$ python -q
>>> import numpy as np
>>> np.set_printoptions(precision=3, suppress=True, linewidth=120)
>>> E = np.load("data.npy")
>>> print(E)
[[-2 -1  0  1  2]
 [ 3  4  5  6  7]
 [ 8  9 10 11 12]]
>>> # null space of dimension 3
>>> print(np.unravel_index(np.abs(E).argmax(), E.shape))
(np.int64(2), np.int64(4))
>>> print(np.linalg.matrix_rank(E))
2
>>> E[3]
Traceback (most recent call last):
  File "<python-input-7>", line 1, in <module>
    E[3]
    ~^^^
IndexError: index 3 is out of bounds for axis 0 with size 3
>>> np.linalg.rank(E)
Traceback (most recent call last):
  File "<python-input-8>", line 1, in <module>
    np.linalg.rank(E)
    ^^^^^^^^^^^^^^
AttributeError: module 'numpy.linalg' has no attribute 'rank'
>>> w1 = np.array([[1, 0, 2, 0],
...     [1, 1, -3, 2],
...     [-2, 2, 3, 2],
...     [1, -1, 2, -1],
...     [1, -3, 3, -2]])
>>> coef = np.array([1, 2, 0, 0])
>>> hid = np.maximum(E @ w1 + coef, 0)
>>> print((hid > 0).mean(axis=0))
[1.    0.    1.    0.333]
>>> print((hid > 0).astype(int))
[[1 0 1 0]
 [1 0 1 0]
 [1 0 1 1]]
>>> print(np.linalg.matrix_rank(hid))
3
>>> C = np.array([[0, 0], [0, 1], [0, 1], [3, 3]])
>>> print(hid @ C)
[[ 0  7]
 [ 0 42]
 [ 9 86]]
>>> print(w1 @ C)
[[ 0  2]
 [ 6  4]
 [ 6 11]
 [-3 -2]
 [-6 -6]]
>>> print((hid @ C).round(6).argmax(axis=1))
[1 1 1]
>>> F = np.loadtxt("arr.csv", delimiter=",")
>>> print(F)
[[-7.  6. -9.]
 [-9.  0.  6.]
 [-5. -4. -8.]]
>>> print(np.round(np.abs(np.linalg.eigvals(F)).max(), 3))
14.206
>>> print(np.allclose(F, F.T))
False
>>> print((F - F.T) / 2)
[[ 0.   7.5 -2. ]
 [-7.5  0.   5. ]
 [ 2.  -5.   0. ]]
>>> print(np.allclose(F @ F.T, F.T @ F))
False
>>> print(np.linalg.norm(F, axis=0))
[12.45   7.211 13.454]
>>> print(np.linalg.norm(F, axis=1))
[12.884 10.817 10.247]
>>> print(np.round(np.linalg.norm(F, "nuc"), 3))
32.616
>>> print(np.round(np.linalg.norm(F, 2), 3))
14.974
>>> print(round(np.linalg.norm(F[2], 1), 3), round(float(np.linalg.norm(F[2], np.inf)), 3))
17.0 8.0
>>> print(round(float(np.linalg.norm(F, 1)), 3), np.round(np.linalg.norm(F, np.inf), 3))
23.0 22.0
>>> print(round(float(np.linalg.norm(F) ** 2 / np.linalg.norm(F, 2) ** 2), 3))
1.73
>>> f = np.array([-2, 2])
>>> print(np.cross(F[1, :3], F[0, :3]))
[ -36. -123.  -54.]
>>> print(np.correlate(F[1], F[0], "full"))
[ 81. -54.   9.  36. -42.]
>>> print(np.array([np.convolve(row, f, "same") for row in F]))
[[ 14. -26.  30.]
 [ 18. -18. -12.]
 [ 10.  -2.   8.]]
>>> K = np.array([[-3, 1, -1, 2, 1, -3, 0, 3],
...     [-3, -3, -2, 2, -1, -2, -2, 1],
...     [3, -3, 1, 0, 1, 3, -2, -1],
...     [1, 1, 2, 3, 3, 0, -2, 3],
...     [-1, 0, 3, -2, -1, -3, 0, -3],
...     [0, 1, -3, -3, 0, 1, 0, -2]])
>>> K[:, 3] = -1 * K[:, 2]
>>> print(K)
[[-3  1 -1  1  1 -3  0  3]
 [-3 -3 -2  2 -1 -2 -2  1]
 [ 3 -3  1 -1  1  3 -2 -1]
 [ 1  1  2 -2  3  0 -2  3]
 [-1  0  3 -3 -1 -3  0 -3]
 [ 0  1 -3  3  0  1  0 -2]]
>>> print(K.reshape(-1, 2))
[[-3  1]
 [-1  1]
 [ 1 -3]
 [ 0  3]
 [-3 -3]
 [-2  2]
 [-1 -2]
 [-2  1]
 [ 3 -3]
 [ 1 -1]
 [ 1  3]
 [-2 -1]
 [ 1  1]
 [ 2 -2]
 [ 3  0]
 [-2  3]
 [-1  0]
 [ 3 -3]
 [-1 -3]
 [ 0 -3]
 [ 0  1]
 [-3  3]
 [ 0  1]
 [ 0 -2]]
>>> print(K.reshape(2, -1))
[[-3  1 -1  1  1 -3  0  3 -3 -3 -2  2 -1 -2 -2  1  3 -3  1 -1  1  3 -2 -1]
 [ 1  1  2 -2  3  0 -2  3 -1  0  3 -3 -1 -3  0 -3  0  1 -3  3  0  1  0 -2]]
>>> t3 = K.reshape(6, 2, -1)
>>> print(t3.shape)
(6, 2, 4)
>>> print(t3[:, 0])
[[-3  1 -1  1]
 [-3 -3 -2  2]
 [ 3 -3  1 -1]
 [ 1  1  2 -2]
 [-1  0  3 -3]
 [ 0  1 -3  3]]
>>> print(np.swapaxes(t3, 1, 2)[2])
[[ 3  1]
 [-3  3]
 [ 1 -2]
 [-1 -1]]
>>> f = np.array([5, -1, 4])
>>> print(np.correlate(K[0], K[4], "full"))
[  9  -3  12  -3   8  -5   2  -4   2   4 -13 -10  12   0  -3]
>>> A2 = np.array([[-3]])
>>> C = np.array([[-5, 7], [-7, 4]])
>>> W0 = np.block([[A2, np.zeros((1, 2))], [np.zeros((2, 1)), C]])
>>> print(W0)
[[-3.  0.  0.]
 [ 0. -5.  7.]
 [ 0. -7.  4.]]
>>> # 2 blocks once reordered
>>> rng = np.random.default_rng(672325)
>>> idx = rng.permutation(3)
>>> A2 = W0[:, idx] * rng.choice([-1, 1], 3)
>>> print(A2)
[[-0. -0. -3.]
 [-7.  5.  0.]
 [-4.  7.  0.]]
>>> left, _, Vt = np.linalg.svd(W0.T @ A2)
>>> print(np.round(np.linalg.lstsq(W0, A2)[0], 3) + 0)
[[ 0.  0.  1.]
 [ 0. -1.  0.]
 [-1.  0.  0.]]
>>> print(np.linalg.eigvals(W0))
[-0.5+5.362j -0.5-5.362j -3. +0.j   ]
>>> print(np.einsum("ii->", W0))
-4.0
>>> print(np.round(np.linalg.det(2 * W0), 3), round(float(np.linalg.det(W0)), 3))
-696.0 -87.0
>>> print(np.poly(W0))
[ 1.  4. 32. 87.]
>>> print(np.kron(np.eye(2, dtype=int), W0))
[[-3.  0.  0. -0.  0.  0.]
 [ 0. -5.  7.  0. -0.  0.]
 [ 0. -7.  4.  0. -0.  0.]
 [-0.  0.  0. -3.  0.  0.]
 [ 0. -0.  0.  0. -5.  7.]
 [ 0. -0.  0.  0. -7.  4.]]
>>> A2 = W0 + rng.integers(-2, 3, (3, 1)) @ rng.integers(-2, 3, (1, 3))
>>> print(A2)
[[-3.  0.  0.]
 [-1. -4.  8.]
 [ 1. -8.  3.]]
>>> print(np.linalg.matrix_rank(A2 - W0, tol=1e-8))
1
>>> print(A2 - W0)
[[ 0.  0.  0.]
 [-1.  1.  1.]
 [ 1. -1. -1.]]
>>> print(np.round(np.linalg.svd(A2 - W0, compute_uv=False), 3) + 0)
[2.449 0.    0.   ]
>>> x0 = np.array([3, 3, -1])
>>> y = A2 @ x0
>>> print(y)
[ -9. -23. -24.]
>>> print(np.linalg.solve(A2, A2[:, 1]))
[-0.  1.  0.]
>>> print(np.linalg.solve(A2, -3 * y))
[-9. -9.  3.]
>>> print(np.linalg.solve(A2, y + A2[:, 0]))
[ 4.  3. -1.]
>>> print(np.linalg.solve(A2.T, A2[2]))
[-0.  0.  1.]
>>> print(np.flatnonzero(np.linalg.matrix_power((W0 != 0) + (W0.T != 0) + np.eye(3), 3)[1]))
[1 2]
>>> M = np.load("out5.npy")
>>> print(M)
[[ -5.678   4.632  -4.586   4.954  -3.586   2.77 ]
 [ -2.406   0.893  -0.38    4.487   0.62    0.433]
 [-13.051  13.058 -14.065   6.007 -13.065   8.036]
 [ -3.077   1.659  -1.242   4.582  -0.242   0.912]
 [  8.267 -11.306  13.344   2.962  14.344  -7.191]
 [ -1.608  -0.019   0.646   4.373   1.646  -0.137]
 [ -7.191   6.361  -6.531   5.17   -5.531   3.85 ]
 [ 12.452 -16.088  18.725   2.364  19.725 -10.18 ]
 [ -6.595   5.68   -5.765   5.085  -4.765   3.425]
 [  3.004  -5.29    6.576   3.714   7.576  -3.431]
 [ -1.933   0.352   0.229   4.419   1.229   0.095]
 [  2.289  -4.474   5.658   3.816   6.658  -2.921]
 [ -2.708   1.237  -0.767   4.53    0.233   0.648]
 [ -0.597  -1.175   1.947   4.228   2.947  -0.859]
 [-16.111  16.556 -18.      6.444 -17.     10.222]
 [ -5.294   4.193  -4.092   4.899  -3.092   2.495]
 [  4.913  -7.472   9.031   3.441  10.031  -4.795]
 [ 10.524 -13.884  16.245   2.639  17.245  -8.803]
 [ 17.173 -21.483  24.793   1.69   25.793 -13.552]
 [  4.226  -6.687   8.148   3.539   9.148  -4.304]
 [  3.784  -6.181   7.579   3.602   8.579  -3.988]
 [ -4.533   3.323  -3.114   4.79   -2.114   1.952]
 [ -8.204   7.519  -7.834   5.315  -6.834   4.574]
 [  6.923  -9.769  11.615   3.154  12.615  -6.23 ]
 [  2.586  -4.813   6.039   3.773   7.039  -3.133]
 [  0.551  -2.487   3.423   4.064   4.423  -1.68 ]]
>>> # rows and columns are dependent
>>> Xs = M - M.mean(axis=0)
>>> evecs = np.linalg.svd(Xs)[2][:2]
>>> A2 = Xs - Xs @ evecs.T @ evecs
>>> print(np.round(A2.std(axis=0), 3) + 0)
[0. 0. 0. 0. 0. 0.]
>>> print(np.round(np.linalg.norm(A2) / np.linalg.norm(Xs), 3))
0.0
>>> print(np.diag(evecs.T @ evecs))
[0.172 0.568 0.281 0.201 0.621 0.157]
>>> print(np.round((Xs @ evecs.T).std(axis=0), 3) + 0)
[18.552  0.   ]
>>> m1 = np.loadtxt("case9.csv", delimiter=",")
>>> print(m1)
[[-0.156  0.932  1.062 -1.303]
 [-0.34   2.21   3.354 -1.2  ]
 [-0.442 -0.562 -1.658  0.737]
 [-1.562  5.     2.607 -1.58 ]
 [ 2.197 -3.957 -1.905  3.004]
 [-0.085  2.929  1.625 -1.812]
 [-1.703  2.103 -1.997 -0.669]
 [ 0.35  -2.2   -2.007  0.666]
 [-0.638  0.251  0.277 -0.118]
 [-0.139 -2.705 -2.32   1.539]
 [-1.43   3.396  2.889 -1.942]
 [ 0.013 -0.427  0.196 -0.772]
 [-0.406 -1.546 -1.057  0.552]
 [ 0.212  3.135  1.789 -0.864]
 [-0.751  3.683  0.978  1.057]
 [-0.282  0.822  1.985 -1.175]
 [ 1.039 -0.142  0.369  0.314]
 [ 1.    -2.819 -5.796  3.621]
 [-1.148  2.073  1.184 -0.026]
 [-1.148  2.432 -1.406  1.187]
 [ 0.722 -1.437  1.576 -0.964]
 [-0.681  1.403  0.34  -0.632]
 [ 1.087 -2.037 -1.06  -0.035]
 [ 0.433 -1.324  0.728  0.446]
 [-1.691  3.983  0.461 -0.809]]
>>> idx = m1[:, 2] > np.median(m1[:, 2])
>>> f = m1[idx].mean(axis=0) - m1[~idx].mean(axis=0)
>>> print(idx.astype(int))
[1 1 0 1 0 1 0 0 0 0 1 0 0 1 1 1 0 0 1 0 1 0 0 1 1]
>>> print(np.argsort(-np.abs(f).round(6), kind="stable"))
[2 1 3 0]
>>> A2 = np.c_[m1[:, :1] @ np.array([[2]]), np.array([-2, 2, 0, 3, 0, 3, -3, 3, -1, 1, 2, 0, 1, 0, 0, -3, -3, -3, 2, -1, 2, -1, 1, 3, -1])]
>>> print(A2)
[[-0.312 -2.   ]
 [-0.68   2.   ]
 [-0.884  0.   ]
 [-3.124  3.   ]
 [ 4.394  0.   ]
 [-0.17   3.   ]
 [-3.406 -3.   ]
 [ 0.7    3.   ]
 [-1.276 -1.   ]
 [-0.278  1.   ]
 [-2.86   2.   ]
 [ 0.026  0.   ]
 [-0.812  1.   ]
 [ 0.424  0.   ]
 [-1.502  0.   ]
 [-0.564 -3.   ]
 [ 2.078 -3.   ]
 [ 2.    -3.   ]
 [-2.296  2.   ]
 [-2.296 -1.   ]
 [ 1.444  2.   ]
 [-1.362 -1.   ]
 [ 2.174  1.   ]
 [ 0.866  3.   ]
 [-3.382 -1.   ]]
>>> print(np.linalg.matrix_rank(A2))
2
>>> print(np.round(np.linalg.lstsq(m1, A2[:, 0])[0], 3) + 0)
[2. 0. 0. 0.]
>>> print(np.linalg.norm(np.linalg.qr(m1)[0].T @ A2, axis=0) ** 2 / ((A2 ** 2).sum(axis=0) + 1e-12))
[1.   0.21]
>>> x0 = np.array([3, 3])
>>> y = A2 @ x0
>>> coef, lr = np.zeros(2), 1 / np.linalg.norm(A2, 2) ** 2
>>> for i in range(8):
...     coef -= lr * A2.T @ (A2 @ coef - y)
...     if i % 2 == 0: print(i, round(np.linalg.norm(A2 @ coef - y), 3))
... 
0 3.624
2 0.03
4 0.0
6 0.0
>>> print(coef)
[3. 3.]
>>> print(np.round(np.linalg.cond(A2), 3))
1.049
>>> Q, evecs = np.linalg.qr(m1[:, :3])[0], np.linalg.qr(m1[:, 3:])[0]
>>> sv = np.linalg.svd(Q.T @ evecs, compute_uv=False)
>>> print(np.degrees(np.arccos(sv.clip(0, 1))))
[30.735]
>>> def softmax(z):
...     e = np.exp(z - z.max(axis=-1, keepdims=True))
...     return e / e.sum(axis=-1, keepdims=True)
... 
>>> print(np.round(softmax(10 * m1[7]), 3) + 0)
[0.041 0.    0.    0.959]
>>> print(softmax(m1).sum(axis=1))
[1. 1. 1. 1. 1. 1. 1. 1. 1. 1. 1. 1. 1. 1. 1. 1. 1. 1. 1. 1. 1. 1. 1. 1. 1.]
>>> S = m1 @ m1.T / np.sqrt(4)
>>> print(softmax(S).round(6).argmax(axis=1))
[ 3  3 17  3 17  3  6 17  3 17  3 20 17  3  3  3  4 17  3 19 20  3 17  4  3]
>>> data = np.load("test10.npy")
>>> print(data)
[[ 2 -3  3]
 [ 3  2  2]
 [ 0  2 -2]]
>>> A2 = np.array([[-4, 3], [-8, -1]])
>>> C = np.kron(A2, data)
>>> print(C)
[[ -8  12 -12   6  -9   9]
 [-12  -8  -8   9   6   6]
 [  0  -8   8   0   6  -6]
 [-16  24 -24  -2   3  -3]
 [-24 -16 -16  -3  -2  -2]
 [  0 -16  16   0  -2   2]]
>>> print(np.linalg.norm(C, axis=1).argmax())
3
>>> print(np.round(np.linalg.norm(C, "nuc"), 3))
123.661
>>> print(round(float(np.linalg.norm(C[0], 1)), 3), round(float(np.linalg.norm(C[0], np.inf)), 3))
56.0 12.0
>>> print(C[0] @ C[1])
150
>>> left, sv, Vt = np.linalg.svd(data, full_matrices=False)
>>> print(sv)
[5.557 3.948 0.729]
>>> print(sv / sv[0])
[1.    0.71  0.131]
>>> print(np.round(left.T @ data @ Vt.T, 3) + 0)
[[5.557 0.    0.   ]
 [0.    3.948 0.   ]
 [0.    0.    0.729]]
>>> print(np.round(left.T @ left, 3) + 0)
[[1. 0. 0.]
 [0. 1. 0.]
 [0. 0. 1.]]
>>> print((sv > 1e-8).sum())
3
>>> print(left.shape, sv.shape, Vt.shape)
(3, 3) (3,) (3, 3)
>>> x0 = np.array([1, 2, 0])
>>> y = data @ x0
>>> coef, lr = np.zeros(3), 1 / np.linalg.norm(data, 2) ** 2
>>> for i in range(60):
...     coef -= lr * data.T @ (data @ coef - y)
...     if i % 10 == 0: print(i, round(np.linalg.norm(data @ coef - y), 3))
... 
0 4.278
10 0.053
20 0.044
30 0.037
40 0.031
50 0.026
>>> print(coef)
[ 1.02   1.989 -0.021]
>>> theta = np.sort(rng.uniform(-2, 2, 15))
>>> A = np.c_[theta, theta ** 2, theta ** 3] @ np.array([[0, 1, 1, 2, 3, 3, 2], [0, 1, 3, 0, 5, 4, 5], [0, 4, 4, 0, 4, 1, 3]])
>>> print(A)
[[  0.    -18.223 -12.493  -3.385 -10.149   1.533  -3.608]
 [  0.    -17.198 -11.687  -3.32   -9.497   1.468  -3.264]
 [  0.    -14.644  -9.701  -3.144  -7.902   1.284  -2.444]
 [  0.     -0.63   -0.212  -0.914  -0.708  -0.631  -0.156]
 [  0.     -0.402  -0.155  -0.704  -0.611  -0.604  -0.215]
 [  0.      1.374   1.923   1.048   3.521   2.814   2.853]
 [  0.      2.092   2.908   1.278   5.003   3.812   4.103]
 [  0.      3.223   4.42    1.547   7.163   5.177   5.927]
 [  0.      9.667  12.574   2.411  17.892  11.182  14.934]
 [  0.     12.482  16.013   2.658  22.203  13.397  18.527]
 [  0.     18.319  23.024   3.068  30.797  17.62   25.655]
 [  0.     22.178  27.594   3.291  36.301  20.225  30.199]
 [  0.     23.404  29.037   3.357  38.027  21.029  31.622]
 [  0.     25.355  31.328   3.456  40.756  22.289  33.868]
 [  0.     37.771  45.736   3.991  57.693  29.866  47.749]]
>>> # null space of dimension 4
>>> print(np.allclose(A[:-1].T @ np.linalg.lstsq(A[:-1].T, A[-1])[0], A[-1]))
True
>>> print(np.abs(np.diag(np.linalg.qr(A)[1])) > 1e-9)
[False  True  True  True False False False]
